$ ipython --no-banner

In [1]: import numpy as np

In [2]: from numpy import linalg as LA

In [3]: np.set_printoptions(precision=1, suppress=True, linewidth=120)

In [4]: B = np.array([[1, -2], [1, 1]])

In [5]: arr = np.triu(B, 1)

In [6]: arr
Out[6]: 
array([[ 0, -2],
       [ 0,  0]])

In [7]: # triangular, det is the product of the diagonal

In [8]: left, sv, vt = LA.svd(arr)

In [9]: sv
Out[9]: array([ 2., -0.])

In [10]: np.argmax(sv[:-1] / (sv[1:] + 1e-6)) + 1
Out[10]: np.int64(1)

In [11]: B = left[:, :1] @ np.diag(sv[:1]) @ vt[:1]

In [12]: np.abs(arr - B).max()
Out[12]: np.float64(0.0)

In [13]: LA.matrix_rank(B)
Out[13]: np.int64(1)

In [14]: np.round(LA.norm(arr - B) / LA.norm(arr), 1)
Out[14]: np.float64(0.0)

In [15]: round(float(LA.det(arr[::-1])), 1)
Out[15]: 0.0

In [16]: np.poly(arr)
Out[16]: array([1., 0., 0.])

In [17]: LA.matrix_rank(arr - arr[0, 0] * np.eye(2))
Out[17]: np.int64(1)

In [18]: np.prod(np.diag(arr)), np.round(LA.det(arr), 1)
Out[18]: (np.int64(0), np.float64(0.0))

In [19]: arr @ arr
Out[19]: 
array([[0, 0],
       [0, 0]])

In [20]: np.sort(LA.eigvals(arr))
Out[20]: array([0., 0.])

In [21]: left, sv, vt = LA.svd(arr)

In [22]: evecs = vt[:(sv > 1e-8).sum()]

In [23]: rng = np.random.default_rng(58)

In [24]: x0 = arr[1] + 3 * arr[0] + rng.integers(2) * np.eye(2)[0]

In [25]: x0
Out[25]: array([ 1., -6.])

In [26]: np.diag(evecs.T @ evecs)
Out[26]: array([0., 1.])

In [27]: LA.matrix_rank(np.vstack([arr, x0]))
Out[27]: np.int64(2)

In [28]: round(float(LA.norm(x0 - evecs.T @ evecs @ x0)), 1)
Out[28]: 1.0

In [29]: M = np.load("block18.npy")

In [30]: M
Out[30]: 
array([[-15,  -2,  -3],
       [ -9,   1,   9],
       [  1,  -3, -12]])

In [31]: left, sv, vt = LA.svd(M)

In [32]: np.argmax(sv[:-1] / (sv[1:] + 1e-6)) + 1
Out[32]: np.int64(2)

In [33]: sv
Out[33]: array([18.2, 15. ,  0.4])

In [34]: B = left[:, :2] @ np.diag(sv[:2]) @ vt[:2]

In [35]: LA.matrix_rank(M, rtol=0.05)
Out[35]: np.int64(2)

In [36]: round(LA.norm(M - B) / LA.norm(M), 1)
Out[36]: np.float64(0.0)

In [37]: np.round(LA.norm(M - B, 2), 1), round(sv[2], 1)
Out[37]: (np.float64(0.4), np.float64(0.4))

In [38]: round(float(np.abs(M - B).max()), 1)
Out[38]: 0.3

In [39]: LA.matrix_rank(B)
Out[39]: np.int64(2)

In [40]: z = rng.permutation(3)

In [41]: z
Out[41]: array([0, 2, 1])

In [42]: B = M[z][:, z]

In [43]: np.allclose(B, M)
Out[43]: False

In [44]: np.round(LA.det(B), 1), np.round(LA.det(M[z]), 1)
Out[44]: (np.float64(-105.0), np.float64(105.0))

In [45]: feats = np.load("m.npy")

In [46]: feats
Out[46]: 
array([[-3.,  0., -1.,  0.],
       [-1.,  3., -3.,  0.],
       [-2.,  2.,  0.,  0.],
       [ 0.,  0.,  0.,  3.]])

In [47]: W1 = np.array([[0, 3, 3, 2, 0], [2, 2, 0, 3, 3], [3, 1, 3, 0, 1], [3, 1, 1, 1, 1]])

In [48]: coef = np.array([0, 2, -3, -3, 1])

In [49]: act = np.maximum(feats @ W1 + coef, 0)

In [50]: LA.matrix_rank(act)
Out[50]: np.int64(3)

In [51]: basis = np.array([[9, 0, -6], [-9, 3, -9], [6, 6, 7], [7, 1, 7], [-7, 1, 6]])

In [52]: act @ basis
Out[52]: 
array([[  0.,   0.,   0.],
       [-39.,  17.,  52.],
       [-13.,   7.,  18.],
       [  8.,  19., -75.]])

In [53]: (act @ basis).round(6).argmax(axis=1)
Out[53]: array([0, 2, 2, 1])

In [54]: feats.reshape(2, -1)
Out[54]: 
array([[-3.,  0., -1.,  0., -1.,  3., -3.,  0.],
       [-2.,  2.,  0.,  0.,  0.,  0.,  0.,  3.]])

In [55]: feats.reshape(-1, 2)
Out[55]: 
array([[-3.,  0.],
       [-1.,  0.],
       [-1.,  3.],
       [-3.,  0.],
       [-2.,  2.],
       [ 0.,  0.],
       [ 0.,  0.],
       [ 0.,  3.]])

In [56]: T = feats.reshape(4, 2, -1)

In [57]: np.einsum("ihd,jhd->hij", T, T).shape
Out[57]: (2, 4, 4)

In [58]: np.swapaxes(T, 1, 2)[3]
Out[58]: 
array([[0., 0.],
       [0., 3.]])

In [59]: T.transpose(1, 0, 2)
Out[59]: 
array([[[-3.,  0.],
        [-1.,  3.],
        [-2.,  2.],
        [ 0.,  0.]],

       [[-1.,  0.],
        [-3.,  0.],
        [ 0.,  0.],
        [ 0.,  3.]]])

In [60]: E = np.loadtxt("dump.csv", delimiter=",")

In [61]: E
Out[61]: 
array([[ 0.4, -0.3, -0.3, -0.2],
       [-0.3,  0.9, -0.2, -0.1],
       [-0.3, -0.2,  0.8, -0.1],
       [-0.2, -0.1, -0.1,  0.9]])

In [62]: LA.cond(E) > 100
Out[62]: np.True_

In [63]: round(LA.norm(E, 2) / LA.norm(E), 1)
Out[63]: np.float64(0.6)

In [64]: np.abs(np.diag(LA.qr(E)[1])) > 1e-9
Out[64]: array([ True,  True,  True, False])

In [65]: round(float(np.trace(LA.pinv(E) @ E)), 1)
Out[65]: 3.0

In [66]: K = np.load("out16.npy")

In [67]: K
Out[67]: 
array([[1, 3],
       [3, 9],
       [0, 0]])

In [68]: # rank 1

In [69]: left, sv, vt = LA.svd(K)

In [70]: evecs = vt[:(sv > 1e-8).sum()]

In [71]: x0 = K[1] + 2 * K[0] + rng.integers(2) * np.eye(2)[0]

In [72]: x0
Out[72]: array([ 6., 15.])

In [73]: np.diag(evecs.T @ evecs)
Out[73]: array([0.1, 0.9])

In [74]: evecs.T @ evecs
Out[74]: 
array([[0.1, 0.3],
       [0.3, 0.9]])

In [75]: np.allclose(evecs.T @ evecs @ x0, x0)
Out[75]: False

In [76]: LA.matrix_rank(np.vstack([K, x0]))
Out[76]: np.int64(2)

In [77]: mat = np.load("w.npy")

In [78]: mat
Out[78]: 
array([[ 0.6,  1.3, -1.4],
       [-0.4,  1.5,  1.3],
       [-1.9,  0.1, -0.7]])

In [79]: q = mat.astype(float).copy()

In [80]: for j in range(3):
    ...:     q[:, j] -= q[:, :j] @ (q[:, :j].T @ q[:, j])
    ...:     q[:, j] /= LA.norm(q[:, j])
    ...: 

In [81]: np.round(q.T @ q, 1) + 0
Out[81]: 
array([[1., 0., 0.],
       [0., 1., 0.],
       [0., 0., 1.]])

In [82]: np.round(q.T @ mat, 1) + 0
Out[82]: 
array([[2., 0., 0.],
       [0., 2., 0.],
       [0., 0., 2.]])

In [83]: q
Out[83]: 
array([[ 0.3,  0.7, -0.7],
       [-0.2,  0.7,  0.6],
       [-0.9,  0.1, -0.3]])

In [84]: np.round(LA.pinv(mat), 1) + 0
Out[84]: 
array([[ 0.1, -0.1, -0.5],
       [ 0.3,  0.4,  0. ],
       [-0.3,  0.3, -0.2]])

In [85]: LA.svd(mat, compute_uv=False)
Out[85]: array([2., 2., 2.])

In [86]: np.round(mat @ mat.T, 1) + 0
Out[86]: 
array([[4., 0., 0.],
       [0., 4., 0.],
       [0., 0., 4.]])

In [87]: np.round(mat[:, 1] @ mat[:, 0], 1)
Out[87]: np.float64(0.0)

In [88]: X = np.load("mat.npy")

In [89]: X
Out[89]: 
array([[ -4.6,  -0.2,  -5.6],
       [  0.3,   0.2,  -1.8],
       [ -0.7,  -0.1,   0.5],
       [ -1.8,  -0.4,   0.5],
       [ -2.4,  -0.5,   0.2],
       [ -4.4,  -0.8,  -3. ],
       [ -4.6,  -0.9,  -3.7],
       [ -5. ,  -1. ,  -6.8],
       [ -5. ,  -1. ,  -7.1],
       [ -5. ,  -1. , -11.5],
       [  5.4,   0.2, -49.2],
       [ 13.6,   1.2, -68.3]])

In [90]: cen = X - X.mean(axis=0)

In [91]: left, sv, vt = LA.svd(cen, full_matrices=False)

In [92]: np.searchsorted(np.cumsum(sv ** 2) / (sv ** 2).sum(), 0.9) + 1
Out[92]: np.int64(1)

In [93]: round(float((sv ** 2).sum() ** 2 / (sv ** 4).sum()), 1)
Out[93]: 1.0

In [94]: np.abs(left[:, 0]).argmax()
Out[94]: np.int64(11)

In [95]: np.abs(vt[0]).argmax()
Out[95]: np.int64(2)

In [96]: np.round(sv ** 2 / (sv ** 2).sum(), 1) + 0
Out[96]: array([1., 0., 0.])
